$ python -q
>>> import numpy as np
>>> from numpy import linalg as LA
>>> np.set_printoptions(precision=2, suppress=True, linewidth=200)
>>> mat = np.loadtxt("out7.csv", delimiter=",")
>>> mat
array([[-0.11,  0.05,  1.12,  1.1 ],
       [-0.02,  0.69,  0.  ,  0.43],
       [-0.02,  0.06,  1.11,  0.77],
       [-0.22, -0.36, -0.98, -0.24],
       [-0.17, -0.91, -2.09, -2.24],
       [ 0.57, -1.5 , -4.19, -3.69],
       [-0.24, -1.48, -4.58, -4.91],
       [ 0.11, -1.01, -2.7 , -2.29],
       [ 0.04,  0.28, -0.51, -0.86],
       [-0.11, -1.17, -3.38, -3.04],
       [ 0.01,  1.76,  4.85,  4.73],
       [ 0.18,  0.22,  1.8 ,  1.98],
       [-0.31, -0.68, -2.42, -1.76],
       [-0.3 , -0.47, -1.66, -1.57],
       [ 0.1 ,  0.61,  2.86,  2.4 ],
       [ 0.41,  0.72,  1.99,  1.8 ],
       [ 0.61, -0.24,  0.63,  0.82],
       [ 0.12, -0.37, -0.4 , -0.56],
       [-0.68,  0.19,  1.46,  0.83],
       [ 0.16, -0.47, -2.46, -2.65],
       [ 0.11, -0.43,  0.71,  0.37],
       [ 0.4 , -0.31, -1.51, -1.29]])
>>> gram = np.cov(mat, rowvar=False)
>>> np.argsort(-mat.std(axis=0).round(6), kind="stable")
array([2, 3, 1, 0])
>>> mat.std(axis=0)
array([0.3 , 0.76, 2.33, 2.2 ])
>>> np.argwhere(np.triu(np.abs(np.corrcoef(mat.T)) > 0.8, 1))
array([[1, 2],
       [1, 3],
       [2, 3]])
>>> np.polyfit(mat[:, 0], mat[:, 2], 1)
array([ 0.33, -0.48])
>>> np.median(mat, axis=0)
array([ 0.03, -0.33, -0.46, -0.4 ])
>>> print(np.round(np.corrcoef(mat[:, 0], mat[:, 2])[0, 1], 2))
0.04
>>> gram.shape
(4, 4)
>>> W2 = mat[[0, 7]].astype(float)
>>> for _ in range(5):
...     z = LA.norm(mat[:, None] - W2, axis=-1).argmin(axis=1)
...     W2 = np.array([mat[z == j].mean(axis=0) for j in range(2)])
... 
>>> print(z)
[0 0 0 0 1 1 1 1 0 1 0 0 1 1 0 0 0 0 0 1 0 1]
>>> np.abs(W2[1] - W2[0]).argmax()
np.int64(2)
>>> W2[1] - W2[0]
array([-0.03, -1.13, -3.9 , -3.65])
>>> np.argsort(-LA.norm(mat, axis=0).round(6), kind="stable")[:3]
array([2, 3, 1])
>>> LA.cond(mat) > 100
np.False_
>>> round(np.log10(LA.cond(mat)))
1
>>> LA.matrix_rank(mat, rtol=0.1)
np.int64(1)
>>> [round(float(x), 2) for x in LA.svd(mat, compute_uv=False)[:3]]
[15.69, 1.5, 1.35]
>>> P = mat @ LA.solve(mat.T @ mat, mat.T)
>>> print(np.diag(P))
[0.07 0.26 0.07 0.28 0.1  0.34 0.33 0.11 0.2  0.12 0.23 0.13 0.24 0.07 0.13 0.14 0.28 0.05 0.35 0.19 0.22 0.12]
>>> np.round(P @ mat[:, 2], 2) + 0
array([ 1.12,  0.  ,  1.11, -0.98, -2.09, -4.19, -4.58, -2.7 , -0.51, -3.38,  4.85,  1.8 , -2.42, -1.66,  2.86,  1.99,  0.63, -0.4 ,  1.46, -2.46,  0.71, -1.51])
